% ipython --no-banner

In [1]: import numpy as np

In [2]: from numpy import linalg as LA

In [3]: np.set_printoptions(precision=2, suppress=True, linewidth=160)

In [4]: A = np.load("arr.npy")

In [5]: A
Out[5]: 
array([[-2,  0,  0,  0,  0],
       [-2, -1,  0,  0,  0],
       [-1, -1, -2,  0,  0],
       [ 1,  0,  1,  1,  0],
       [ 2,  1,  1, -2, -1]])

In [6]: np.allclose(A, A.T)
Out[6]: False

In [7]: (A - A.T) / 2
Out[7]: 
array([[ 0. ,  1. ,  0.5, -0.5, -1. ],
       [-1. ,  0. ,  0.5,  0. , -0.5],
       [-0.5, -0.5,  0. , -0.5, -0.5],
       [ 0.5,  0. ,  0.5,  0. ,  1. ],
       [ 1. ,  0.5,  0.5, -1. ,  0. ]])

In [8]: LA.matrix_power(A, 2)
Out[8]: 
array([[  4,   0,   0,   0,   0],
       [  6,   1,   0,   0,   0],
       [  6,   3,   4,   0,   0],
       [ -2,  -1,  -1,   1,   0],
       [-11,  -3,  -5,   0,   1]])

In [9]: np.sort(np.abs(LA.eigvals(A)))
Out[9]: array([1., 1., 1., 2., 2.])

In [10]: (A + A.T) / 2
Out[10]: 
array([[-2. , -1. , -0.5,  0.5,  1. ],
       [-1. , -1. , -0.5,  0. ,  0.5],
       [-0.5, -0.5, -2. ,  0.5,  0.5],
       [ 0.5,  0. ,  0.5,  1. , -1. ],
       [ 1. ,  0.5,  0.5, -1. , -1. ]])

In [11]: np.trace(A)
Out[11]: np.int64(-5)

In [12]: round(LA.det(A), 2)
Out[12]: np.float64(4.0)

In [13]: rng = np.random.default_rng(50218)

In [14]: B = A + rng.integers(-2, 3, (5, 4)) @ rng.integers(-2, 3, (4, 5))

In [15]: B
Out[15]: 
array([[  5,   5,   5,  -3,  -3],
       [-11,  -4,  -3,   1,   5],
       [  3,  -3,  -6,  -2,  -4],
       [  5,   6,   9,   1,   0],
       [ -5,  -5,  -6,   0,   2]])

In [16]: LA.matrix_rank(B - A, tol=1e-8)
Out[16]: np.int64(4)

In [17]: B - A
Out[17]: 
array([[ 7,  5,  5, -3, -3],
       [-9, -3, -3,  1,  5],
       [ 4, -2, -4, -2, -4],
       [ 4,  6,  8,  0,  0],
       [-7, -6, -7,  2,  3]])

In [18]: P = np.triu(np.array([[0, 2, 2, 1, 2],
    ...:     [2, 1, 1, 0, 1],
    ...:     [1, 2, 0, 0, 1],
    ...:     [2, 0, 0, 1, 1],
    ...:     [2, 0, 0, 2, 0]]), 1) + np.eye(5)

In [19]: B = P @ A @ LA.inv(P)

In [20]: LA.matrix_rank(B)
Out[20]: np.int64(5)

In [21]: np.poly(B)
Out[21]: array([ 1.,  5.,  7., -1., -8., -4.])

In [22]: P @ A - A @ P
Out[22]: 
array([[-1.,  2.,  3., -1.,  2.],
       [ 1.,  4.,  4.,  0.,  4.],
       [ 2.,  3.,  4., -1.,  4.],
       [ 2., -1., -1., -3., -5.],
       [ 0., -4., -5., -2., -4.]])

In [23]: Uu, sigma, vt = LA.svd(A, full_matrices=False)

In [24]: sigma
Out[24]: array([4.46, 2.18, 1.9 , 0.79, 0.27])

In [25]: np.allclose(Uu * sigma @ vt, A)
Out[25]: True

In [26]: Uu.shape, sigma.shape, vt.shape
Out[26]: ((5, 5), (5,), (5, 5))

In [27]: np.cumsum(sigma ** 2) / np.sum(sigma ** 2)
Out[27]: array([0.69, 0.85, 0.98, 1.  , 1.  ])

In [28]: np.abs(Uu[:, 0]).round(6).argmax()
Out[28]: np.int64(4)

In [29]: sigma / sigma[0]
Out[29]: array([1.  , 0.49, 0.43, 0.18, 0.06])

In [30]: (sigma > 1e-8).sum()
Out[30]: np.int64(5)
